% python3 -q
>>> import numpy as np
>>> np.set_printoptions(suppress=True, linewidth=120)
>>> data = np.load("w.npy")
>>> print(data.round(4))
[[ 0.6732 -0.3268 -0.1961 -0.3268 -0.1961 -0.3268 -0.3268 -0.1961 -0.0654]
 [-0.3268  0.6732 -0.1961 -0.3268 -0.1961 -0.3268 -0.3268 -0.1961 -0.0654]
 [-0.1961 -0.1961  0.8824 -0.1961 -0.1176 -0.1961 -0.1961 -0.1176 -0.0392]
 [-0.3268 -0.3268 -0.1961  0.6732 -0.1961 -0.3268 -0.3268 -0.1961 -0.0654]
 [-0.1961 -0.1961 -0.1176 -0.1961  0.8824 -0.1961 -0.1961 -0.1176 -0.0392]
 [-0.3268 -0.3268 -0.1961 -0.3268 -0.1961  0.6732 -0.3268 -0.1961 -0.0654]
 [-0.3268 -0.3268 -0.1961 -0.3268 -0.1961 -0.3268  0.6732 -0.1961 -0.0654]
 [-0.1961 -0.1961 -0.1176 -0.1961 -0.1176 -0.1961 -0.1961  0.8824 -0.0392]
 [-0.0654 -0.0654 -0.0392 -0.0654 -0.0392 -0.0654 -0.0654 -0.0392  0.9869]]
>>> w, evecs = np.linalg.eigh(data)
>>> vec = np.array([-5, -4, 4, -3, -5, -3, -2, -3, -1])
>>> print(np.round(vec @ data @ vec, 4))
-11.5425
>>> print(np.round(np.linalg.eigvalsh(data[1:, 1:]), 4))
[-0.6732  1.      1.      1.      1.      1.      1.      1.    ]
>>> print(round(float(vec @ data @ vec / (vec @ vec)), 4), np.round(w[0], 4), round(w[-1], 4))
-0.1012 -1.0 1.0
>>> print(round(np.abs(data).sum(axis=1).max(), 4), round(float(np.abs(w).max()), 4))
2.634 1.0
>>> print(np.round(data.T @ data, 4) + 0)
[[1. 0. 0. 0. 0. 0. 0. 0. 0.]
 [0. 1. 0. 0. 0. 0. 0. 0. 0.]
 [0. 0. 1. 0. 0. 0. 0. 0. 0.]
 [0. 0. 0. 1. 0. 0. 0. 0. 0.]
 [0. 0. 0. 0. 1. 0. 0. 0. 0.]
 [0. 0. 0. 0. 0. 1. 0. 0. 0.]
 [0. 0. 0. 0. 0. 0. 1. 0. 0.]
 [0. 0. 0. 0. 0. 0. 0. 1. 0.]
 [0. 0. 0. 0. 0. 0. 0. 0. 1.]]
>>> print(round(float(data[:, 6] @ data[:, 3]), 4))
-0.0
>>> rng = np.random.default_rng(6621)
>>> z = rng.permutation(9)
>>> other = data[:, z] * rng.choice([-1, 1], 9)
>>> print(other.round(4))
[[-0.1961  0.1961  0.6732 -0.3268 -0.0654  0.1961 -0.3268  0.3268 -0.3268]
 [-0.1961  0.1961 -0.3268 -0.3268 -0.0654  0.1961 -0.3268  0.3268  0.6732]
 [-0.1176  0.1176 -0.1961 -0.1961 -0.0392 -0.8824 -0.1961  0.1961 -0.1961]
 [-0.1961  0.1961 -0.3268  0.6732 -0.0654  0.1961 -0.3268  0.3268 -0.3268]
 [ 0.8824  0.1176 -0.1961 -0.1961 -0.0392  0.1176 -0.1961  0.1961 -0.1961]
 [-0.1961  0.1961 -0.3268 -0.3268 -0.0654  0.1961 -0.3268 -0.6732 -0.3268]
 [-0.1961  0.1961 -0.3268 -0.3268 -0.0654  0.1961  0.6732  0.3268 -0.3268]
 [-0.1176 -0.8824 -0.1961 -0.1961 -0.0392  0.1176 -0.1961  0.1961 -0.1961]
 [-0.0392  0.0392 -0.0654 -0.0654  0.9869  0.0392 -0.0654  0.0654 -0.0654]]
>>> U, _, Vh = np.linalg.svd(data.T @ other)
>>> print(np.round(np.linalg.lstsq(data, other)[0], 4) + 0)
[[ 0.  0.  1.  0.  0.  0.  0.  0.  0.]
 [ 0.  0.  0.  0.  0.  0.  0.  0.  1.]
 [ 0.  0.  0.  0.  0. -1.  0.  0.  0.]
 [ 0.  0.  0.  1.  0.  0.  0.  0.  0.]
 [ 1.  0.  0.  0.  0.  0.  0.  0.  0.]
 [ 0.  0.  0.  0.  0.  0.  0. -1.  0.]
 [ 0.  0.  0.  0.  0.  0.  1.  0.  0.]
 [ 0. -1.  0.  0.  0.  0.  0.  0.  0.]
 [ 0.  0.  0.  0.  1.  0.  0.  0.  0.]]
>>> feats = np.load("x.npy")
>>> print(feats)
[[ 2  0  0  0  0  0  0  0 -1  0  0]
 [ 0  2  2  0  0  0  0  1  0 -2  2]
 [ 0  1 -2  0  0  0  0 -2  0  2  0]
 [ 0  0  0  2  0  0  0  0  0  0  0]
 [ 0  0  0  1  0  2  0  0  0  0  0]
 [ 0  0  0 -1  2 -2  0  0  0  0  0]
 [ 1  0  0  0  0  0 -2  0  0  0  0]
 [ 0  0 -2  0  0  0  0  0  0  2  2]
 [ 1  0  0  0  0  0  2  0 -2  0  0]
 [ 0 -2  0  0  0  0  0  1  0  0 -2]
 [ 0  0  0  0  0  0  0  2  0 -2 -2]]
>>> gram = feats.T @ feats
>>> print(np.trace(gram), (feats ** 2).sum())
100 100
>>> print((feats @ feats.T).shape)
(11, 11)
>>> print(np.allclose(gram, gram.T))
True
>>> f, v = feats[7], feats[5]
>>> print(f @ f)
12
>>> pr = (f @ v) / (f @ f) * f
>>> print(round(np.linalg.norm(f + v) ** 2 + np.linalg.norm(f - v) ** 2, 4))
42.0
>>> print(np.linalg.matrix_rank(np.outer(f, v)))
1
>>> print(pr)
[ 0.  0. -0.  0.  0.  0.  0.  0.  0.  0.  0.]
